>>> import numpy as np
>>> np.set_printoptions(precision=1, suppress=True, linewidth=140)
>>> rnd = lambda a: np.round(a, 1) + 0
>>> M = np.array([[2.1, -2.3, -5.3],
...     [6.9, -0.2, 1.7],
...     [-3.5, 0.2, -2.9],
...     [2.4, -0.7, 4.3],
...     [-0.3, -4.3, -5.4],
...     [3.1, 1.5, 6.3],
...     [-6.6, 6.2, -2.3],
...     [-2.6, -10.3, -12.5],
...     [0.1, 2.0, 7.7],
...     [-2.8, 4.5, 2.7],
...     [0.5, -0.3, 4.6],
...     [10.3, -1.0, -11.6],
...     [3.4, 1.3, -2.3],
...     [6.2, 0.0, -2.7]])
>>> out = np.array([[-3, -5], [-1, -1], [2, -4]])
>>> np.linalg.matrix_rank(np.vstack([M, out.T]))
np.int64(3)
>>> out @ M
Traceback (most recent call last):
  File "<python-input-6>", line 1, in <module>
    out @ M
    ~~~~^~~
ValueError: matmul: Input operand 1 has a mismatch in its core dimension 0, with gufunc signature (n?,k),(k,m?)->(n?,m?) (size 14 is different from 2)
>>> Xs = M - M.mean(axis=0)
>>> V = np.linalg.svd(Xs)[2][:2]
>>> out = Xs - Xs @ V.T @ V
>>> rnd(np.linalg.norm(out) / np.linalg.norm(Xs))
np.float64(0.3)
>>> np.linalg.norm(out, axis=1).round(6).argmax()
np.int64(6)
>>> rnd((Xs @ V.T).std(axis=0))
array([6.5, 4.3])
>>> dist = np.linalg.norm(M[:, None] - M[None], axis=-1)
>>> rnd(dist[6])
array([12.5, 15.5,  6.8, 13.1, 12.6, 13.8,  0. , 19.8, 12.7,  6.5, 11.8, 20.6, 11.1, 14.2])
>>> np.flatnonzero(dist[6] < dist.mean() / 2)
array([6])
>>> (dist + 1e9 * np.eye(14)).round(6).argmin(axis=1)
array([ 4, 13,  4, 10,  0,  3,  9,  4,  5, 10,  3, 13, 13, 12])
>>> np.unravel_index(dist.round(6).argmax(), dist.shape)
(np.int64(7), np.int64(8))
>>> np.linalg.matrix_rank(dist ** 2)
np.int64(5)
>>> dist.mean(axis=1).argmax()
np.int64(7)
>>> w1 = np.array([[3, 0], [2, 0], [2, 1]])
>>> coef = np.array([4, 2])
>>> hid = np.maximum(M @ w1 + coef, 0)
>>> rnd((hid > 0).mean(axis=0))
array([0.6, 0.4])
>>> Z = np.array([[-1, 0], [0, 2]])
>>> (hid @ Z).round(6).argmax(axis=1)
array([0, 1, 0, 1, 0, 1, 0, 0, 1, 1, 1, 1, 1, 1])
>>> w1 @ Z
array([[-3,  0],
       [-2,  0],
       [-2,  2]])
>>> feats = np.load("m.npy")
>>> feats
array([[-3,  1,  3,  1],
       [ 2,  1, -1, -2],
       [-8,  1,  7,  4]])
>>> # null space of dimension 2
>>> left, sigma, VT = np.linalg.svd(feats)
>>> V = VT[:(sigma > 1e-8).sum()]
>>> rng = np.random.default_rng(346)
>>> x0 = feats[1] + -2 * feats[0] + rng.integers(2) * np.eye(4)[2]
>>> x0
array([ 8., -1., -6., -4.])
>>> rnd(V.T @ V)
array([[ 0.5,  0. , -0.4, -0.3],
       [ 0. ,  0.5,  0.3, -0.4],
       [-0.4,  0.3,  0.5,  0. ],
       [-0.3, -0.4,  0. ,  0.5]])
>>> np.linalg.matrix_rank(np.vstack([feats, x0]))
np.int64(3)
>>> x0 = np.array([5, 2, 8, 5])
>>> h = np.maximum(feats @ x0, 0)
>>> feats * (h > 1e-9)[:, None]
array([[-3,  1,  3,  1],
       [ 0,  0,  0,  0],
       [-8,  1,  7,  4]])
>>> np.maximum(feats @ (3 * x0), 0)
array([ 48,   0, 114])
>>> rank = np.linalg.matrix_rank(feats)
>>> rank
np.int64(2)
>>> null = np.linalg.svd(feats)[2][rank:].T
>>> np.linalg.matrix_rank(feats.T @ feats), np.linalg.matrix_rank(feats @ feats.T)
(np.int64(2), np.int64(2))
>>> null.shape
(4, 2)
>>> t = np.radians(60)
>>> r_ = np.eye(3)
>>> r_[1, 1] = r_[2, 2] = np.cos(t)
>>> r_[1, 2], r_[2, 1] = -np.sin(t), np.sin(t)
>>> rnd(r_)
array([[ 1. ,  0. ,  0. ],
       [ 0. ,  0.5, -0.9],
       [ 0. ,  0.9,  0.5]])
>>> out = M @ r_.T
>>> rnd(np.abs(out - M).max(axis=0))
array([ 0. , 16. ,  6.5])
>>> u = np.array([-2, 1, 0]) + 0.5
>>> K = np.eye(3) - 2 * np.outer(u, u) / (u @ u)
>>> rnd(K)
array([[ 0.1,  0.9,  0.3],
       [ 0.9,  0.1, -0.3],
       [ 0.3, -0.3,  0.9]])
>>> np.linalg.lstsq(feats[:-1].T, feats[-1])[2]
np.int32(2)
>>> np.allclose(feats[:-1].T @ np.linalg.lstsq(feats[:-1].T, feats[-1])[0], feats[-1])
True
>>> rnd(feats @ np.linalg.pinv(feats) @ feats)
array([[-3.,  1.,  3.,  1.],
       [ 2.,  1., -1., -2.],
       [-8.,  1.,  7.,  4.]])
>>> rnd(np.trace(np.linalg.pinv(feats) @ feats))
np.float64(2.0)
>>> labels = rng.permutation(3)
>>> labels
array([1, 2, 0])
>>> out = K[labels][:, labels]
>>> rnd(np.diag(out))
array([0.1, 0.9, 0.1])
>>> np.trace(out)
np.float64(1.0)
>>> q, r_ = np.linalg.qr(K)
>>> np.trace(q @ q.T)
np.float64(3.0)
>>> rnd(np.abs(np.diag(r_)))
array([1., 1., 1.])
>>> rnd(q @ r_)
array([[ 0.1,  0.9,  0.3],
       [ 0.9,  0.1, -0.3],
       [ 0.3, -0.3,  0.9]])
>>> rnd(q.T @ q)
array([[1., 0., 0.],
       [0., 1., 0.],
       [0., 0., 1.]])
>>> data = np.load("case17.npy")
>>> data
array([[3., 0., 2.],
       [0., 3., 0.],
       [2., 0., 3.]])
>>> rnd(np.linalg.det(2 * data)), rnd(np.linalg.det(data))
(np.float64(120.0), np.float64(15.0))
